$ python -q
>>> import numpy as np
>>> import numpy.linalg as la
>>> np.set_printoptions(suppress=True, linewidth=120)
>>> def rd(a):
...     return np.round(a, 3) + 0
... 
>>> rng = np.random.default_rng(334)
>>> X = np.eye(12, dtype=int)[rng.permutation(12)] * np.array([0, 0, -2, -2, 0, -1, 2, 1, -1, 2, 1, -2])
>>> X
array([[ 0,  0,  0,  0,  0,  0,  0,  0, -1,  0,  0,  0],
       [ 0,  0,  0,  0,  0,  0,  0,  0,  0,  0,  0, -2],
       [ 0,  0,  0,  0,  0,  0,  0,  0,  0,  0,  0,  0],
       [ 0,  0,  0, -2,  0,  0,  0,  0,  0,  0,  0,  0],
       [ 0,  0,  0,  0,  0,  0,  0,  0,  0,  0,  1,  0],
       [ 0,  0, -2,  0,  0,  0,  0,  0,  0,  0,  0,  0],
       [ 0,  0,  0,  0,  0, -1,  0,  0,  0,  0,  0,  0],
       [ 0,  0,  0,  0,  0,  0,  0,  0,  0,  2,  0,  0],
       [ 0,  0,  0,  0,  0,  0,  0,  1,  0,  0,  0,  0],
       [ 0,  0,  0,  0,  0,  0,  0,  0,  0,  0,  0,  0],
       [ 0,  0,  0,  0,  0,  0,  2,  0,  0,  0,  0,  0],
       [ 0,  0,  0,  0,  0,  0,  0,  0,  0,  0,  0,  0]])
>>> # column 1 repeats column 0
>>> X[:, 9] @ X[:, 0]
np.int64(0)
>>> rd(la.svd(X, compute_uv=False))
array([2., 2., 2., 2., 2., 1., 1., 1., 1., 0., 0., 0.])
>>> r = la.matrix_rank(X)
>>> r
np.int64(9)
>>> null = la.svd(X)[2][r:].T
>>> [int(la.matrix_rank(X[:, :j + 1])) for j in range(12)]
[0, 0, 1, 2, 2, 3, 4, 5, 6, 7, 8, 9]
>>> null @ null.T
array([[1., 0., 0., 0., 0., 0., 0., 0., 0., 0., 0., 0.],
       [0., 1., 0., 0., 0., 0., 0., 0., 0., 0., 0., 0.],
       [0., 0., 0., 0., 0., 0., 0., 0., 0., 0., 0., 0.],
       [0., 0., 0., 0., 0., 0., 0., 0., 0., 0., 0., 0.],
       [0., 0., 0., 0., 1., 0., 0., 0., 0., 0., 0., 0.],
       [0., 0., 0., 0., 0., 0., 0., 0., 0., 0., 0., 0.],
       [0., 0., 0., 0., 0., 0., 0., 0., 0., 0., 0., 0.],
       [0., 0., 0., 0., 0., 0., 0., 0., 0., 0., 0., 0.],
       [0., 0., 0., 0., 0., 0., 0., 0., 0., 0., 0., 0.],
       [0., 0., 0., 0., 0., 0., 0., 0., 0., 0., 0., 0.],
       [0., 0., 0., 0., 0., 0., 0., 0., 0., 0., 0., 0.],
       [0., 0., 0., 0., 0., 0., 0., 0., 0., 0., 0., 0.]])
